$ python3 -q
>>> import numpy as np
>>> from numpy import linalg as LA
>>> np.set_printoptions(precision=1, suppress=True, linewidth=100, floatmode="fixed")
>>> rd = lambda a: np.round(a, 1) + 0
>>> data = np.load("a.npy")
>>> data
array([[9.0, 6.0, 0.0],
       [4.0, 2.0, 0.0],
       [0.0, 0.0, 0.0]])
>>> rng = np.random.default_rng(692535)
>>> labels = rng.permutation(3)
>>> labels
array([2, 1, 0])
>>> other = data[labels][:, labels]
>>> np.diag(other)
array([0.0, 2.0, 9.0])
>>> other
array([[0.0, 0.0, 0.0],
       [0.0, 2.0, 4.0],
       [0.0, 6.0, 9.0]])
>>> rd(LA.det(other)), rd(LA.det(data[labels]))
(np.float64(0.0), np.float64(0.0))
>>> feats = np.load("m.npy")
>>> rd(feats)
array([[ 1.0, -0.1, -0.1, -0.1],
       [-0.1,  0.1, -0.4, -0.9],
       [-0.1, -0.4,  0.8, -0.4],
       [-0.1, -0.9, -0.4,  0.1]])
>>> other = feats / LA.norm(feats, axis=1, keepdims=True)
>>> cov = other @ other.T
>>> rd(LA.norm(other, axis=1))
array([1.0, 1.0, 1.0, 1.0])
>>> (cov - 2 * np.eye(4)).round(6).argmax(axis=1)
array([1, 0, 0, 0])
>>> rd(cov)
array([[1.0, 0.0, 0.0, 0.0],
       [0.0, 1.0, 0.0, 0.0],
       [0.0, 0.0, 1.0, 0.0],
       [0.0, 0.0, 0.0, 1.0]])
>>> np.degrees(np.arccos(np.clip(cov[3, 0], -1, 1)))
np.float64(90.0)
>>> evals, V = LA.eigh(feats)
>>> (evals > 1e-8).sum(), (evals < -1e-8).sum()
(np.int64(3), np.int64(1))
>>> np.unique(evals.round(6) + 0, return_counts=True)[1]
array([1, 3])
>>> rd(LA.svd(feats, compute_uv=False))
array([1.0, 1.0, 1.0, 1.0])
>>> rd(V @ np.diag(evals) @ V.T)
array([[ 1.0, -0.1, -0.1, -0.1],
       [-0.1,  0.1, -0.4, -0.9],
       [-0.1, -0.4,  0.8, -0.4],
       [-0.1, -0.9, -0.4,  0.1]])
>>> rd(LA.eigvalsh(feats @ feats))
array([1.0, 1.0, 1.0, 1.0])
>>> rd(V.T @ feats @ V)
array([[-1.0,  0.0,  0.0,  0.0],
       [ 0.0,  1.0,  0.0,  0.0],
       [ 0.0,  0.0,  1.0,  0.0],
       [ 0.0,  0.0,  0.0,  1.0]])
>>> rd(V.T @ V)
array([[1.0, 0.0, 0.0, 0.0],
       [0.0, 1.0, 0.0, 0.0],
       [0.0, 0.0, 1.0, 0.0],
       [0.0, 0.0, 0.0, 1.0]])
>>> rd(evals.sum()), np.trace(feats)
(np.float64(2.0), np.float64(2.0))
>>> rd(LA.eigvals(feats))
array([ 1.0+0.0j, -1.0+0.0j,  1.0+0.0j,  1.0+0.0j])
>>> rd(LA.det(feats[::-1]))
np.float64(-1.0)
>>> rd(np.poly(feats))
array([ 1.0, -2.0,  0.0,  2.0, -1.0])
>>> np.einsum("ij,ji->", feats, feats)
np.float64(4.0)
>>> rd(np.kron(np.eye(2, dtype=int), feats))
array([[ 1.0, -0.1, -0.1, -0.1,  0.0,  0.0,  0.0,  0.0],
       [-0.1,  0.1, -0.4, -0.9,  0.0,  0.0,  0.0,  0.0],
       [-0.1, -0.4,  0.8, -0.4,  0.0,  0.0,  0.0,  0.0],
       [-0.1, -0.9, -0.4,  0.1,  0.0,  0.0,  0.0,  0.0],
       [ 0.0,  0.0,  0.0,  0.0,  1.0, -0.1, -0.1, -0.1],
       [ 0.0,  0.0,  0.0,  0.0, -0.1,  0.1, -0.4, -0.9],
       [ 0.0,  0.0,  0.0,  0.0, -0.1, -0.4,  0.8, -0.4],
       [ 0.0,  0.0,  0.0,  0.0, -0.1, -0.9, -0.4,  0.1]])
